% python3 -q
>>> import numpy as np
>>> np.set_printoptions(precision=2, suppress=True, linewidth=200, legacy="1.25")
>>> def rd(a):
...     return np.round(a, 2) + 0
... 
>>> M = np.load("block16.npy")
>>> print(rd(M))
[[-0.74 -0.36  0.13 -0.41  0.05  0.38]
 [ 0.44 -0.23  0.6  -0.08 -0.48  0.4 ]
 [ 0.27 -0.74 -0.39 -0.29 -0.14 -0.35]
 [-0.13  0.42  0.15 -0.58 -0.45 -0.5 ]
 [-0.13  0.15 -0.6   0.18 -0.66  0.37]
 [ 0.4   0.28 -0.3  -0.61  0.33  0.44]]
>>> print(rd((M - M.T) / 2))
[[ 0.   -0.4  -0.07 -0.14  0.09 -0.01]
 [ 0.4   0.    0.67 -0.25 -0.31  0.06]
 [ 0.07 -0.67  0.   -0.22  0.23 -0.02]
 [ 0.14  0.25  0.22  0.   -0.32  0.06]
 [-0.09  0.31 -0.23  0.32  0.    0.02]
 [ 0.01 -0.06  0.02 -0.06 -0.02  0.  ]]
>>> print(np.allclose(M, M.T))
False
>>> print(np.allclose(M @ M.T, M.T @ M))
True
>>> print(rd(np.trace(M)))
-2.16
>>> print(rd((M + M.T) / 2))
[[-0.74  0.04  0.2  -0.27 -0.04  0.39]
 [ 0.04 -0.23 -0.07  0.17 -0.17  0.34]
 [ 0.2  -0.07 -0.39 -0.07 -0.37 -0.32]
 [-0.27  0.17 -0.07 -0.58 -0.14 -0.55]
 [-0.04 -0.17 -0.37 -0.14 -0.66  0.35]
 [ 0.39  0.34 -0.32 -0.55  0.35  0.44]]
>>> print(rd(M @ M))
[[ 0.62  0.19 -0.56  0.31  0.4  -0.08]
 [-0.02 -0.54 -0.16 -0.62  0.53 -0.1 ]
 [-0.71  0.13 -0.11  0.42  0.53 -0.12]
 [ 0.26 -0.6   0.5   0.53  0.17 -0.04]
 [ 0.22  0.54  0.62 -0.23  0.48  0.04]
 [-0.04 -0.07 -0.08  0.04  0.13  0.98]]
>>> t = np.radians(90)
>>> r_ = np.eye(6)
>>> r_[3, 3] = r_[1, 1] = np.cos(t)
>>> r_[3, 1], r_[1, 3] = -np.sin(t), np.sin(t)
>>> print(rd(r_))
[[ 1.  0.  0.  0.  0.  0.]
 [ 0.  0.  0.  1.  0.  0.]
 [ 0.  0.  1.  0.  0.  0.]
 [ 0. -1.  0.  0.  0.  0.]
 [ 0.  0.  0.  0.  1.  0.]
 [ 0.  0.  0.  0.  0.  1.]]
>>> Y = M @ r_.T
>>> print(np.allclose(M @ M.T, Y @ Y.T))
True
>>> print(rd(np.linalg.det(r_)), np.trace(r_))
1.0 4.0
>>> print(rd(Y))
[[-0.74 -0.41  0.13  0.36  0.05  0.38]
 [ 0.44 -0.08  0.6   0.23 -0.48  0.4 ]
 [ 0.27 -0.29 -0.39  0.74 -0.14 -0.35]
 [-0.13 -0.58  0.15 -0.42 -0.45 -0.5 ]
 [-0.13  0.18 -0.6  -0.15 -0.66  0.37]
 [ 0.4  -0.61 -0.3  -0.28  0.33  0.44]]
>>> print(rd(np.linalg.svd(M, compute_uv=False)), rd(np.linalg.svd(Y, compute_uv=False)))
[1. 1. 1. 1. 1. 1.] [1. 1. 1. 1. 1. 1.]
